$ python3 -q
>>> import numpy as np
>>> import numpy.linalg as la
>>> np.set_printoptions(precision=1, suppress=True, linewidth=100, legacy="1.25")
>>> feats = np.array([[-2, 0, -3, -2, 1],
...     [0, 3, -3, 1, 2],
...     [1, 3, 0, 3, 2],
...     [-3, -3, 0, 2, 1],
...     [-3, 0, -1, 1, -2]])
>>> feats
array([[-2,  0, -3, -2,  1],
       [ 0,  3, -3,  1,  2],
       [ 1,  3,  0,  3,  2],
       [-3, -3,  0,  2,  1],
       [-3,  0, -1,  1, -2]])
>>> r0 = np.array([-3, 1, -3])
>>> np.array([np.convolve(row, r0, "same") for row in feats])
array([[ -2,  15,   3,   4,   7],
       [ -9,  12, -15,   4,  -1],
       [ -8,   0, -18,  -3,  -7],
       [  6,   6,   3,  -1,  -5],
       [ -3,  12,  -4,  10,  -5]])
>>> r0 = np.array([5, -1, -3, 5, 4])
>>> A2 = feats + np.outer(r0, np.eye(5)[4])
>>> A2
array([[-2.,  0., -3., -2.,  6.],
       [ 0.,  3., -3.,  1.,  1.],
       [ 1.,  3.,  0.,  3., -1.],
       [-3., -3.,  0.,  2.,  6.],
       [-3.,  0., -1.,  1.,  2.]])
>>> la.matrix_rank(la.inv(A2) - la.inv(feats), tol=1e-8)
1
>>> la.matrix_rank(A2 - feats)
1
>>> feats.sum(axis=1)
array([-6,  3,  9, -3, -5])
>>> feats - feats[0]
array([[ 0,  0,  0,  0,  0],
       [ 2,  3,  0,  3,  1],
       [ 3,  3,  3,  5,  1],
       [-1, -3,  3,  4,  0],
       [-1,  0,  2,  3, -3]])
>>> feats.mean(axis=0)
array([-1.4,  0.6, -1.4,  1. ,  0.8])
>>> feats.shape
(5, 5)
>>> round(la.norm(feats[1] - feats[3]), 1)
7.5
>>> round(la.norm(feats, 2), 1)
6.5
>>> round(float(la.norm(feats) ** 2 / la.norm(feats, 2) ** 2), 1)
2.4
>>> la.norm(feats, axis=0)
array([4.8, 5.2, 4.4, 4.4, 3.7])
>>> la.norm(feats, axis=1).argmax()
1
>>> la.norm(feats, axis=1)
array([4.2, 4.8, 4.8, 4.8, 3.9])
>>> np.round(la.norm(feats, 1), 1), round(la.norm(feats, np.inf), 1)
(9.0, 9.0)
>>> round(la.norm(feats, "nuc"), 1)
19.9
>>> s = 5 * 0.9 ** np.arange(5)
>>> rng = np.random.default_rng(769)
>>> M = rng.normal(size=(33, 5)) * rng.permutation(s)
>>> M.round(1) + 0
array([[ -1.2,  -1.8,  -2.7,   5.5,   0.4],
       [ -4.5,   2.2,  -1.9,   5.1,  -1.5],
       [ -1.2,  -0.7,  -5.4,   0.2,   5.1],
       [ -0.1,   2.5,   1. ,   2.3,   0.6],
       [ -6. ,   3.1,   2.7,   8.1,   5.7],
       [  4. ,  -2.7,   1.6,  -2. ,  -4.8],
       [  4.2,   2.7,   0.6,  -3.5,   9.6],
       [ -0.5,   1.3,  -6.5,  -4.2,   3.9],
       [ -3.2,   1.6,   1.3,   9.5,   4.3],
       [ -4.8,  -2.7,   3.3,   1.8,   0.5],
       [  2. ,  -1.3,   9.3,   0.4,   0.2],
       [  1. ,   2.9,   0.9,   3.5,  -4.6],
       [  0.6,  -8.1,  -0.2,  -2.8,   2.2],
       [  1.3,   3.7,  10.3,  -1.9,   3.6],
       [ -0.9,  -4.4,   2.5,   1.2,   2.4],
       [  2.2,   0.4,  -1.6,  -0.3,  -0.2],
       [ -0.6,  -3.1,  -4.1,   6. ,   3.2],
       [ -7.1,   6.1,  -1.6,   6. ,  -0.4],
       [ -1.7,   0. ,  -2.2,  -2.2,  -4.6],
       [ -4.7,   7.3,  -2.8, -10.1,  -0.1],
       [  3.2,   1.8,  10.2,   3.1,   0.3],
       [ -6.9,  -5. ,  -3.1,  -0.6,  -0.1],
       [  3.1,   0.7,   0. ,  -4.3,  -1.2],
       [  0.7,  -2.8,  -5.4,  -4.5,  -4.6],
       [ -0.6,   3.3, -10.3,  -0.2,   5.1],
       [ -3.2,  -1.1,   2.6,  -2.1,  -1.2],
       [ -1.2,  -7.8,   7.7,   4.5,   3. ],
       [  1.8,  -3.4,  -0.6,   2.8,   2.8],
       [ -4.5,   4.1,  -0.7,   4.5,  -4.4],
       [ -2.3,  -4. ,   7.7,   1. ,   3.7],
       [ -5. ,   1.9,   4.2,   3.6,   8.4],
       [  2.3,   2.5,  -6. ,   6.6,  -7.1],
       [ -8.7,   3. ,   1. ,  -6.4,  -1.5]])
>>> d = la.norm(M[:, None] - M[None], axis=-1)
>>> d[0].round(6).argsort(kind="stable")[:4]
array([ 0, 16, 27,  1])
>>> d.shape
(33, 33)
